$ ipython --no-banner

In [1]: import numpy as np

In [2]: import numpy.linalg as la

In [3]: np.set_printoptions(precision=2, suppress=True, linewidth=140)

In [4]: def rd(a):
   ...:     return np.round(a, 2) + 0
   ...: 

In [5]: F = np.load("arr.npy")

In [6]: F
Out[6]: 
array([[0, 4, 0],
       [0, 0, 2],
       [0, 0, 0]])

In [7]: # rows and columns are dependent

In [8]: x0 = np.array([1, 0, 1])

In [9]: F @ x0
Out[9]: array([0, 2, 0])

In [10]: F @ np.eye(3)[2]
Out[10]: array([0., 2., 0.])

In [11]: F @ (2 * x0)
Out[11]: array([0, 4, 0])

In [12]: F @ F
Out[12]: 
array([[0, 0, 8],
       [0, 0, 0],
       [0, 0, 0]])

In [13]: la.matrix_power(F - np.diag(np.diag(F)), 3)
Out[13]: 
array([[0, 0, 0],
       [0, 0, 0],
       [0, 0, 0]])

In [14]: la.matrix_rank(F - F[0, 0] * np.eye(3))
Out[14]: np.int64(2)

In [15]: rd(np.sort(la.eigvals(F)))
Out[15]: array([0., 0., 0.])

In [16]: try:
    ...:     la.inv(F)
    ...: except la.LinAlgError as e:
    ...:     print(repr(e))
    ...: 
LinAlgError('Singular matrix')

In [17]: W0 = np.loadtxt("w.csv", delimiter=",")

In [18]: rd(W0)
Out[18]: 
array([[ 16.23,   4.62,   1.81,  -4.44,  -9.6 ],
       [ -5.55,  -2.98, -12.61,  -1.1 ,  14.14],
       [  6.46,   0.01, -14.95,  -5.2 ,  10.37],
       [-17.11,  -4.55,   0.88,   5.29,   7.6 ],
       [ 15.1 ,   4.57,   4.01,  -3.63, -11.04],
       [ -5.62,   0.23,  15.03,   4.96, -10.86],
       [  7.4 ,   3.37,  11.59,   0.33, -14.12],
       [-17.44,  -4.36,   3.23,   5.9 ,   5.63],
       [  6.04,  -0.11, -15.  ,  -5.08,  10.62],
       [  9.5 ,   0.91, -14.3 ,  -5.96,   8.3 ],
       [ 12.71,   4.3 ,   7.22,  -2.21, -12.77],
       [ 17.45,   4.33,  -3.47,  -5.96,  -5.42],
       [-12.1 ,  -4.21,  -7.87,   1.88,  13.06],
       [ 15.83,   4.61,   2.68,  -4.13, -10.19],
       [ -5.38,  -2.95, -12.7 ,  -1.17,  14.14],
       [-13.04,  -2.08,  12.54,   6.63,  -4.96],
       [ -0.8 ,   1.51,  14.74,   3.46, -12.96],
       [ 14.91,   2.78, -10.83,  -6.82,   2.49],
       [  4.17,  -0.63, -15.07,  -4.54,  11.6 ],
       [ 13.93,   2.4 , -11.82,  -6.74,   3.88],
       [ -4.11,  -2.67, -13.27,  -1.68,  14.04],
       [ 11.38,   4.09,   8.57,  -1.52, -13.34],
       [ 17.06,   3.84,  -6.79,  -6.57,  -2.22]])

In [19]: # rank 2

In [20]: x0 = np.array([0, 4, 4, 5, 0])

In [21]: np.sign((W0 @ x0).round(6))
Out[21]: array([ 1., -1., -1.,  1.,  1.,  1.,  1.,  1., -1., -1.,  1., -1., -1.,  1., -1.,  1.,  1., -1., -1., -1., -1.,  1., -1.])

In [22]: (W0 @ x0).argmax()
Out[22]: np.int64(5)

In [23]: rd(W0 @ np.eye(5)[2])
Out[23]: 
array([  1.81, -12.61, -14.95,   0.88,   4.01,  15.03,  11.59,   3.23, -15.  , -14.3 ,   7.22,  -3.47,  -7.87,   2.68, -12.7 ,  12.54,
        14.74, -10.83, -15.07, -11.82, -13.27,   8.57,  -6.79])
